In [1]: import numpy as np

In [2]: np.set_printoptions(precision=3, suppress=True, linewidth=200)

In [3]: tidy = lambda a: np.round(a, 3) + 0

In [4]: X = np.loadtxt("case5.csv", delimiter=",")

In [5]: X
Out[5]: 
array([[-0.387, -0.01 ,  1.588, -3.376],
       [ 0.602,  0.013, -2.403,  5.092],
       [-0.562,  0.028,  2.384, -5.096],
       [ 0.027, -0.008,  0.019,  0.019],
       [ 0.031, -0.008,  0.028,  0.001],
       [-0.189,  0.009,  0.807, -1.702],
       [-0.419, -0.005,  1.59 , -3.399],
       [-0.4  ,  0.009,  1.611, -3.422],
       [-0.395,  0.013,  1.591, -3.354],
       [-0.404, -0.019,  1.595, -3.408],
       [ 0.008,  0.013, -0.014, -0.024],
       [ 0.234,  0.016, -0.808,  1.693],
       [ 0.641,  0.028, -2.415,  5.1  ],
       [ 0.395,  0.017, -1.597,  3.394],
       [-0.201,  0.002,  0.851, -1.731],
       [ 0.207, -0.044, -0.767,  1.692],
       [-0.214,  0.026,  0.793, -1.698],
       [-0.188,  0.006,  0.818, -1.7  ],
       [ 0.008, -0.006,  0.008, -0.022],
       [ 0.023, -0.002, -0.003, -0.012],
       [ 0.193,  0.   , -0.812,  1.696],
       [ 0.202, -0.004, -0.822,  1.702],
       [ 0.379,  0.014, -1.624,  3.384],
       [-0.22 ,  0.003,  0.75 , -1.709],
       [ 0.435, -0.015, -1.584,  3.401],
       [ 0.227,  0.   , -0.783,  1.701],
       [-0.383, -0.019,  1.619, -3.399],
       [-0.598, -0.011,  2.392, -5.107],
       [ 0.008, -0.009, -0.036,  0.018],
       [ 0.608,  0.015, -2.396,  5.112],
       [-0.64 , -0.037,  2.405, -5.075],
       [ 0.006,  0.031, -0.013,  0.012],
       [ 0.375,  0.015, -1.592,  3.411],
       [ 0.397,  0.004, -1.6  ,  3.4  ],
       [ 0.368, -0.034, -1.576,  3.383]])

In [6]: rng = np.random.default_rng(71655)

In [7]: idx = rng.permutation(4)

In [8]: B = X[:, idx] * rng.choice([-1, 1], 4)

In [9]: B
Out[9]: 
array([[ 1.588,  0.01 , -0.387, -3.376],
       [-2.403, -0.013,  0.602,  5.092],
       [ 2.384, -0.028, -0.562, -5.096],
       [ 0.019,  0.008,  0.027,  0.019],
       [ 0.028,  0.008,  0.031,  0.001],
       [ 0.807, -0.009, -0.189, -1.702],
       [ 1.59 ,  0.005, -0.419, -3.399],
       [ 1.611, -0.009, -0.4  , -3.422],
       [ 1.591, -0.013, -0.395, -3.354],
       [ 1.595,  0.019, -0.404, -3.408],
       [-0.014, -0.013,  0.008, -0.024],
       [-0.808, -0.016,  0.234,  1.693],
       [-2.415, -0.028,  0.641,  5.1  ],
       [-1.597, -0.017,  0.395,  3.394],
       [ 0.851, -0.002, -0.201, -1.731],
       [-0.767,  0.044,  0.207,  1.692],
       [ 0.793, -0.026, -0.214, -1.698],
       [ 0.818, -0.006, -0.188, -1.7  ],
       [ 0.008,  0.006,  0.008, -0.022],
       [-0.003,  0.002,  0.023, -0.012],
       [-0.812, -0.   ,  0.193,  1.696],
       [-0.822,  0.004,  0.202,  1.702],
       [-1.624, -0.014,  0.379,  3.384],
       [ 0.75 , -0.003, -0.22 , -1.709],
       [-1.584,  0.015,  0.435,  3.401],
       [-0.783, -0.   ,  0.227,  1.701],
       [ 1.619,  0.019, -0.383, -3.399],
       [ 2.392,  0.011, -0.598, -5.107],
       [-0.036,  0.009,  0.008,  0.018],
       [-2.396, -0.015,  0.608,  5.112],
       [ 2.405,  0.037, -0.64 , -5.075],
       [-0.013, -0.031,  0.006,  0.012],
       [-1.592, -0.015,  0.375,  3.411],
       [-1.6  , -0.004,  0.397,  3.4  ],
       [-1.576,  0.034,  0.368,  3.383]])

In [10]: U, _, VT = np.linalg.svd(X.T @ B)

In [11]: tidy(U @ VT)
Out[11]: 
array([[ 0.,  0.,  1.,  0.],
       [ 0., -1.,  0.,  0.],
       [ 1.,  0.,  0.,  0.],
       [ 0.,  0.,  0.,  1.]])

In [12]: tidy(np.linalg.lstsq(X, B)[0])
Out[12]: 
array([[ 0.,  0.,  1.,  0.],
       [ 0., -1.,  0.,  0.],
       [ 1.,  0.,  0.,  0.],
       [ 0.,  0.,  0.,  1.]])

In [13]: B = X / np.sqrt((X ** 2).mean(axis=1, keepdims=True))

In [14]: np.linalg.matrix_rank(B) == np.linalg.matrix_rank(X)
Out[14]: np.True_

In [15]: tidy(B[17])
Out[15]: array([-0.198,  0.006,  0.863, -1.793])

In [16]: Xs = (X - X.mean(axis=0)) / X.std(axis=0)

In [17]: np.argwhere(np.abs(Xs) > 2)
Out[17]: 
array([[15,  1],
       [30,  1]])

In [18]: tidy(Xs.std(axis=0))
Out[18]: array([1., 1., 1., 1.])

In [19]: c = np.linalg.lstsq(np.delete(Xs, 2, axis=1), Xs[:, 2])[0]

In [20]: tidy(1 - np.var(Xs[:, 2] - np.delete(Xs, 2, axis=1) @ c))
Out[20]: np.float64(1.0)

In [21]: np.abs(c).argmax()
Out[21]: np.int64(2)

In [22]: tidy(c)
Out[22]: array([ 0.058, -0.006, -1.056])

In [23]: basis = X[[8, 20]].astype(float)

In [24]: for _ in range(7):
    ...:     idx = np.linalg.norm(X[:, None] - basis, axis=-1).argmin(axis=1)
    ...:     basis = np.array([X[idx == j].mean(axis=0) for j in range(2)])
    ...: 

In [25]: idx
Out[25]: array([0, 1, 0, 1, 1, 0, 0, 0, 0, 0, 1, 1, 1, 1, 0, 1, 0, 0, 1, 1, 1, 1, 1, 0, 1, 1, 0, 0, 1, 1, 0, 1, 1, 1, 1])

In [26]: np.abs(basis[1] - basis[0]).argmax()
Out[26]: np.int64(3)

In [27]: tidy(basis[1] - basis[0])
Out[27]: array([ 0.627,  0.002, -2.475,  5.258])

In [28]: U, s, VT = np.linalg.svd(X)

In [29]: tidy(s)
Out[29]: array([19.98 ,  0.125,  0.121,  0.074])

In [30]: B = U[:, :1] @ np.diag(s[:1]) @ VT[:1]

In [31]: np.linalg.matrix_rank(X, rtol=0.05)
Out[31]: np.int64(1)

In [32]: tidy(np.linalg.norm(X - B) / np.linalg.norm(X))
Out[32]: np.float64(0.009)

In [33]: np.linalg.matrix_rank(B)
Out[33]: np.int64(1)

In [34]: B = np.array([[1, 0, 1, 1, 1, 0, 0, 0],
    ...:     [1, 0, 0, 0, 0, 2, 2, 2],
    ...:     [0, 0, 2, 0, 1, 0, 1, 2],
    ...:     [1, 1, 2, 0, 1, 2, 2, 0],
    ...:     [1, 2, 0, 0, 2, 1, 0, 1],
    ...:     [0, 2, 0, 1, 0, 2, 0, 1],
    ...:     [0, 2, 1, 2, 2, 1, 1, 1],
    ...:     [2, 1, 0, 0, 0, 1, 1, 2]])

In [35]: arr = np.triu(B, 1)

In [36]: arr
Out[36]: 
array([[0, 0, 1, 1, 1, 0, 0, 0],
       [0, 0, 0, 0, 0, 2, 2, 2],
       [0, 0, 0, 0, 1, 0, 1, 2],
       [0, 0, 0, 0, 1, 2, 2, 0],
       [0, 0, 0, 0, 0, 1, 0, 1],
       [0, 0, 0, 0, 0, 0, 0, 1],
       [0, 0, 0, 0, 0, 0, 0, 1],
       [0, 0, 0, 0, 0, 0, 0, 0]])

In [37]: np.linalg.matrix_rank(arr, rtol=0.1)
Out[37]: np.int64(5)

In [38]: [round(float(x), 3) for x in np.linalg.svd(arr, compute_uv=False)[:3]]
Out[38]: [4.813, 2.4, 1.884]

In [39]: np.unique(arr.round(6), axis=0).shape
Out[39]: (7, 8)

In [40]: tidy(np.trace(np.linalg.pinv(arr) @ arr))
Out[40]: np.float64(5.0)

In [41]: np.allclose(arr[:-1].T @ np.linalg.lstsq(arr[:-1].T, arr[-1])[0], arr[-1])
Out[41]: True

In [42]: arr @ arr
Out[42]: 
array([[0, 0, 0, 0, 2, 3, 3, 3],
       [0, 0, 0, 0, 0, 0, 0, 4],
       [0, 0, 0, 0, 0, 1, 0, 2],
       [0, 0, 0, 0, 0, 1, 0, 5],
       [0, 0, 0, 0, 0, 0, 0, 1],
       [0, 0, 0, 0, 0, 0, 0, 0],
       [0, 0, 0, 0, 0, 0, 0, 0],
       [0, 0, 0, 0, 0, 0, 0, 0]])

In [43]: np.trace(arr)
Out[43]: np.int64(0)

In [44]: np.allclose(arr @ arr.T, arr.T @ arr)
Out[44]: False

In [45]: tidy(np.linalg.det(arr))
Out[45]: np.float64(0.0)

In [46]: tidy(np.abs(np.linalg.eigvals(arr)).max())
Out[46]: np.float64(0.0)

In [47]: U, s, VT = np.linalg.svd(arr)

In [48]: tidy(s)
Out[48]: array([4.813, 2.4  , 1.884, 1.101, 0.56 , 0.   , 0.   , 0.   ])

In [49]: B = U[:, :5] @ np.diag(s[:5]) @ VT[:5]

In [50]: tidy(np.abs(arr - B).max())
Out[50]: np.float64(0.0)

In [51]: tidy(np.linalg.norm(arr - B) / np.linalg.norm(arr))
Out[51]: np.float64(0.0)

In [52]: np.linalg.matrix_rank(arr, rtol=0.05)
Out[52]: np.int64(5)

In [53]: tidy(B)
Out[53]: 
array([[0., 0., 1., 1., 1., 0., 0., 0.],
       [0., 0., 0., 0., 0., 2., 2., 2.],
       [0., 0., 0., 0., 1., 0., 1., 2.],
       [0., 0., 0., 0., 1., 2., 2., 0.],
       [0., 0., 0., 0., 0., 1., 0., 1.],
       [0., 0., 0., 0., 0., 0., 0., 1.],
       [0., 0., 0., 0., 0., 0., 0., 1.],
       [0., 0., 0., 0., 0., 0., 0., 0.]])

In [54]: vec = np.array([-1, -2, -2, -2, -1, 2, -1, -1])

In [55]: h = np.maximum(arr @ vec, 0)

In [56]: h
Out[56]: array([0, 0, 0, 1, 1, 0, 0, 0])

In [57]: arr.T @ h
Out[57]: array([0, 0, 0, 0, 1, 3, 2, 1])

In [58]: arr * (h > 1e-9)[:, None]
Out[58]: 
array([[0, 0, 0, 0, 0, 0, 0, 0],
       [0, 0, 0, 0, 0, 0, 0, 0],
       [0, 0, 0, 0, 0, 0, 0, 0],
       [0, 0, 0, 0, 1, 2, 2, 0],
       [0, 0, 0, 0, 0, 1, 0, 1],
       [0, 0, 0, 0, 0, 0, 0, 0],
       [0, 0, 0, 0, 0, 0, 0, 0],
       [0, 0, 0, 0, 0, 0, 0, 0]])

In [59]: K = np.load("x.npy")

In [60]: K
Out[60]: 
array([[2, 5, 6, 0],
       [5, 6, 4, 2],
       [6, 4, 2, 3],
       [0, 2, 3, 2]])

In [61]: K.reshape(2, -1)
Out[61]: 
array([[2, 5, 6, 0, 5, 6, 4, 2],
       [6, 4, 2, 3, 0, 2, 3, 2]])

In [62]: K.reshape(-1, 2)
Out[62]: 
array([[2, 5],
       [6, 0],
       [5, 6],
       [4, 2],
       [6, 4],
       [2, 3],
       [0, 2],
       [3, 2]])

In [63]: t3 = K.reshape(4, 2, -1)

In [64]: np.einsum("ihd,jhd->hij", t3, t3).shape
Out[64]: (2, 4, 4)

In [65]: t3[:, 0]
Out[65]: 
array([[2, 5],
       [5, 6],
       [6, 4],
       [0, 2]])

In [66]: w, vecs = np.linalg.eigh(K)

In [67]: vec = np.array([-1, 1, 0, -1])

In [68]: np.abs(K).sum(axis=1).max(), tidy(np.abs(w).max())
Out[68]: (np.int64(17), np.float64(14.141))

In [69]: tidy(vecs * np.maximum(w, 0) @ vecs.T)
Out[69]: 
array([[4.162, 4.591, 3.879, 1.051],
       [4.591, 6.077, 4.401, 1.801],
       [3.879, 4.401, 4.081, 1.969],
       [1.051, 1.801, 1.969, 2.511]])

In [70]: tidy(vecs * np.abs(w) @ vecs.T)
Out[70]: 
array([[6.325, 4.182, 1.757, 2.102],
       [4.182, 6.155, 4.802, 1.602],
       [1.757, 4.802, 6.162, 0.937],
       [2.102, 1.602, 0.937, 3.022]])

In [71]: (np.sign(vecs[:, -1].round(6)) == np.sign(vecs[0, -1].round(6))).astype(int)
Out[71]: array([1, 1, 1, 1])

In [72]: tidy(vec @ K @ vec / (vec @ vec)), tidy(w[0]), tidy(w[-1])
Out[72]: (np.float64(-1.333), np.float64(-4.832), np.float64(14.141))

In [73]: w, vecs = np.linalg.eigh(K)

In [74]: tidy(np.linalg.eigvalsh(K + -1 * np.eye(4)))
Out[74]: array([-5.832, -0.387,  1.078, 13.141])

In [75]: tidy(w)
Out[75]: array([-4.832,  0.613,  2.078, 14.141])

In [76]: tidy(w.sum()), np.trace(K)
Out[76]: (np.float64(12.0), np.int64(12))

In [77]: tidy(np.linalg.svd(K, compute_uv=False))
Out[77]: array([14.141,  4.832,  2.078,  0.613])

In [78]: f, g = K[3], K[1]

In [79]: f @ g
Out[79]: np.int64(28)

In [80]: pr = (f @ g) / (f @ f) * f

In [81]: (g - pr) @ f
Out[81]: np.float64(0.0)

In [82]: M = np.loadtxt("block4.csv", delimiter=",")

In [83]: M
Out[83]: 
array([[ -1.553,  11.982,   1.872,  15.825,  -0.31 ,  -0.013],
       [ 10.747,   2.287,   1.731, -11.626, -11.075,  -4.295],
       [  5.774, -10.176,  -2.467,   4.082, -15.422,  -1.591],
       [  8.376,   9.472,   7.94 ,   0.134,   7.229,  11.172],
       [ -2.79 ,  -1.791,   5.542, -10.816, -15.533,  -0.169],
       [ -5.985,   9.576,  -2.389, -15.438,   1.139,  -5.21 ],
       [  1.584,   8.122,  -4.21 ,  -1.007, -16.204,  -7.085],
       [ -1.576,   4.253,  -0.508,  -3.58 ,  18.714,  -4.017],
       [-10.68 ,  13.091,   6.751,  -4.193,  -7.156,   0.468],
       [ 14.253,   1.386,  -0.835,  10.522,   5.055,  -7.614],
       [ -3.497, -16.786,   0.307,  -8.549,   5.657,  -0.907],
       [  3.955,   0.523,  -5.899,  10.46 ,  12.927,   8.531],
       [ 11.1  ,   4.767, -13.506,  -3.057,  -3.652,   6.999],
       [  6.683,   2.792,  14.122,  -8.887,   6.347,   5.37 ],
       [ 16.052,  -2.195,   6.368,  -8.323,   5.249,  -0.379],
       [ -9.675,  10.201,  -6.604,  -5.289,  -0.305, -11.43 ],
       [ -4.899,  15.09 ,  -3.95 ,   0.133,   5.919,  -9.88 ],
       [-11.048,  -2.474, -11.688,   3.2  ,   7.762,   8.046],
       [-11.45 , -12.411,   4.787,   4.079,   5.862,  -6.4  ]])

In [84]: def softmax(z):
    ...:     e = np.exp(z - z.max(axis=-1, keepdims=True))
    ...:     return e / e.sum(axis=-1, keepdims=True)
    ...: 

In [85]: tidy(softmax(M[17] + -1))
Out[85]: array([0.   , 0.   , 0.   , 0.004, 0.428, 0.568])

In [86]: tidy(softmax(M[17]))
Out[86]: array([0.   , 0.   , 0.   , 0.004, 0.428, 0.568])

In [87]: S = M @ M.T / np.sqrt(6)

In [88]: softmax(S)[17] @ M
Out[88]: array([-11.048,  -2.474, -11.688,   3.2  ,   7.762,   8.046])

In [89]: softmax(S).round(6).argmax(axis=1)
Out[89]: array([ 0,  1,  2,  3,  4,  5,  6,  7,  8,  9, 10, 11, 12, 13, 14, 15, 16, 17, 18])
